% python3 -q
>>> import numpy as np
>>> from numpy import linalg as LA
>>> np.set_printoptions(suppress=True, linewidth=100)
>>> rd = lambda a: np.round(a, 2) + 0
>>> arr = np.loadtxt("arr.csv", delimiter=",")
>>> rd(arr)
array([[  2.14, -10.54, -11.98,   4.28, -10.93,   1.67],
       [ -5.64,   7.51,  11.1 ,   0.1 ,  13.72,  -0.48],
       [  7.34,  -5.34,  -9.96,  -2.62, -14.54,  -0.24],
       [ -7.83,   4.57,   9.5 ,   3.43,  14.68,   0.47],
       [-10.28,  -7.26,  -0.93,  11.94,   9.38,   3.19],
       [ 10.6 ,   3.84,  -2.71, -10.27, -12.39,  -2.58],
       [  8.85,  -2.72,  -8.25,  -5.24, -14.75,  -1.01],
       [  9.18,  -1.98,  -7.72,  -5.92, -14.69,  -1.21],
       [ -8.56, -10.53,  -5.31,  12.46,   4.47,   3.53],
       [  8.32,  -3.75,  -8.96,  -4.26, -14.76,  -0.72],
       [ 10.61,   4.4 ,  -2.16, -10.59, -11.99,  -2.69],
       [ 10.61,   4.45,  -2.11, -10.62, -11.96,  -2.7 ]])
>>> T = np.stack([arr, -3 * arr, arr[::-1]])
>>> LA.matrix_rank(T)
array([2, 2, 2])
>>> rd(np.einsum("bij,cij->bc", T, T))
array([[  4800.  , -14400.  ,    802.47],
       [-14400.  ,  43200.  ,  -2407.41],
       [   802.47,  -2407.41,   4800.  ]])
>>> rd(LA.norm(T, axis=(1, 2)))
array([ 69.28, 207.85,  69.28])
>>> LA.matrix_rank(T.reshape(3, -1))
np.int64(2)
>>> G = np.cov(arr, rowvar=False)
>>> G.shape
(6, 6)
>>> rd(np.median(arr, axis=0))
array([  7.83,  -2.35,  -4.01,  -3.44, -11.97,  -0.6 ])
>>> mat = np.load("mat.npy")
>>> mat
array([[-0.02, -0.06,  0.02, -0.05],
       [-0.09,  0.11,  0.07,  0.06],
       [ 0.75,  1.45,  0.63, -0.72],
       [ 0.73,  1.4 ,  0.59, -0.68],
       [ 0.74,  1.43,  0.59, -0.6 ],
       [-2.09, -4.24, -1.72,  2.2 ],
       [-2.05, -4.22, -1.88,  2.11],
       [ 2.08,  4.2 ,  1.82, -2.12],
       [ 2.03,  4.24,  1.82, -2.09],
       [ 0.66,  1.48,  0.71, -0.73],
       [-0.69, -1.35, -0.59,  0.64],
       [ 1.45,  2.85,  1.29, -1.31],
       [-0.7 , -1.44, -0.6 ,  0.74],
       [-0.01, -0.01, -0.04,  0.06],
       [ 1.43,  2.68,  1.17, -1.34],
       [-2.13, -4.2 , -1.82,  2.06],
       [-2.1 , -4.14, -1.8 ,  2.13],
       [ 2.13,  4.2 ,  1.82, -2.16],
       [-2.18, -4.21, -1.81,  2.21],
       [-0.62, -1.35, -0.63,  0.67],
       [-0.72, -1.38, -0.56,  0.62],
       [-1.45, -2.8 , -1.15,  1.39],
       [ 0.69,  1.39,  0.54, -0.68],
       [-2.1 , -4.3 , -1.76,  2.06],
       [ 0.1 ,  0.05, -0.07,  0.04],
       [ 0.69,  1.33,  0.63, -0.59],
       [ 2.15,  4.24,  1.78, -2.04],
       [ 2.04,  4.23,  1.75, -2.11],
       [ 2.12,  4.18,  1.81, -2.14],
       [ 0.74,  1.4 ,  0.65, -0.62],
       [-2.1 , -4.17, -1.84,  2.08],
       [ 1.35,  2.84,  1.32, -1.34],
       [-1.44, -2.81, -1.2 ,  1.41],
       [ 2.12,  4.16,  1.83, -2.13],
       [-0.7 , -1.43, -0.65,  0.67],
       [-0.74, -1.38, -0.63,  0.72],
       [-0.69, -1.41, -0.62,  0.74],
       [ 0.66,  1.36,  0.58, -0.71],
       [-1.38, -2.79, -1.25,  1.41],
       [ 0.03,  0.07, -0.03, -0.06],
       [ 2.12,  4.19,  1.76, -2.11],
       [ 0.71,  1.41,  0.58, -0.69],
       [ 1.4 ,  2.82,  1.15, -1.43]])
>>> D = LA.norm(mat[:, None] - mat[None], axis=-1)
>>> D[23].round(6).argsort(kind="stable")[:4]
array([23, 15, 30,  5])
>>> rd(D[:5, :5])
array([[0.  , 0.22, 1.92, 1.85, 1.85],
       [0.22, 0.  , 1.85, 1.78, 1.77],
       [1.92, 1.85, 0.  , 0.08, 0.13],
       [1.85, 1.78, 0.08, 0.  , 0.09],
       [1.85, 1.77, 0.13, 0.09, 0.  ]])
>>> D.shape
(43, 43)
>>> np.flatnonzero(D[23] < D.mean() / 2)
array([ 5,  6, 15, 16, 18, 21, 23, 30, 32, 38])
